In [1]: import numpy as np

In [2]: np.set_printoptions(precision=1, suppress=True, linewidth=200, sign=" ")

In [3]: rnd = lambda a: np.round(a, 1) + 0

In [4]: C = np.array([[0, 3, 0], [1, 1, 4]])

In [5]: rng = np.random.default_rng(517163)

In [6]: F = rng.normal(size=(16, 2)) @ C + np.array([4, -5, 5])

In [7]: rnd(F)
Out[7]: 
array([[ 0.9, -9.9, -7.5],
       [ 3.9, -2.2,  4.7],
       [ 3. , -5.8,  1. ],
       [ 5.6, -5.5, 11.5],
       [ 3.7, -1.2,  3.6],
       [ 3.7, -2.4,  3.7],
       [ 4.6,  0.5,  7.5],
       [ 3. , -8.4,  0.8],
       [ 4.3, -7.4,  6.3],
       [ 4.3, -5.4,  6.2],
       [ 3.3, -8.1,  2.3],
       [ 4.2, -2.7,  5.8],
       [ 3.4, -3.6,  2.5],
       [ 5.4, -6.9, 10.4],
       [ 4. , -4.7,  5.1],
       [ 3.5, -9.3,  3.1]])

In [8]: A2 = F / np.sqrt((F ** 2).mean(axis=1, keepdims=True))

In [9]: np.linalg.matrix_rank(F - F.mean(axis=1, keepdims=True))
Out[9]: np.int64(2)

In [10]: idx = F[:, 2] > np.median(F[:, 2])

In [11]: f = F[idx].mean(axis=0) - F[~idx].mean(axis=0)

In [12]: rnd((((F - F.mean(axis=0)) @ f > 0) == idx).mean())
Out[12]: np.float64(0.9)

In [13]: np.argsort(-np.abs(f).round(6), kind="stable")
Out[13]: array([ 2,  1,  0])

In [14]: C = F[[10, 6]].astype(float)

In [15]: for _ in range(6):
    ...:     idx = np.linalg.norm(F[:, None] - C, axis=-1).argmin(axis=1)
    ...:     C = np.array([F[idx == j].mean(axis=0) for j in range(2)])
    ...: 

In [16]: idx
Out[16]: array([ 0,  1,  0,  1,  1,  1,  1,  0,  1,  1,  0,  1,  1,  1,  1,  0])

In [17]: np.abs(C[1] - C[0]).argmax()
Out[17]: np.int64(2)

In [18]: rnd(C)
Out[18]: 
array([[ 2.7, -8.3, -0.1],
       [ 4.3, -3.8,  6.1]])

In [19]: data = np.loadtxt("m.csv", delimiter=",")

In [20]: data
Out[20]: 
array([[ 19.7, -21.7, -10. ],
       [ 18.4, -20.2,  -9.3],
       [ 18.9, -19.1, -10.2],
       [ 21. , -19.8, -10.2],
       [ 21.2, -19.9, -10.4],
       [ 21. , -20.1,  -9.6],
       [ 19.6, -18.3,  -8.9],
       [ 20.5, -18.3,  -9.6],
       [ 19.8, -20. , -11.3],
       [ 18.9, -18.6,  -9.8],
       [ 18. , -19.5, -10.6],
       [ 21.2, -20.5, -10.3],
       [ 20. , -21.8, -11.4],
       [ 22.6, -18.6, -10.3],
       [ 20.9, -20.8, -10. ],
       [ 20.3, -20.1,  -9. ],
       [ 20. , -19.8,  -9.3]])

In [21]: Xc = data - data.mean(axis=0)

In [22]: Uu, sig, Vt = np.linalg.svd(Xc, full_matrices=False)

In [23]: rnd(Vt[0] * np.sign(Vt[0, np.abs(Vt[0]).argmax()]))
Out[23]: array([ 1. , -0.2, -0.1])

In [24]: rnd(Xc.mean(axis=0))
Out[24]: array([ 0.,  0.,  0.])

In [25]: rnd(sig ** 2 / (sig ** 2).sum())
Out[25]: array([ 0.5,  0.4,  0.1])

In [26]: np.searchsorted(np.cumsum(sig ** 2) / (sig ** 2).sum(), 0.9) + 1
Out[26]: np.int64(3)

In [27]: (np.sign(Uu[:, 0]) == np.sign(Uu[0, 0])).astype(int)
Out[27]: array([ 1,  1,  1,  0,  0,  0,  1,  0,  1,  1,  1,  0,  0,  0,  0,  0,  1])
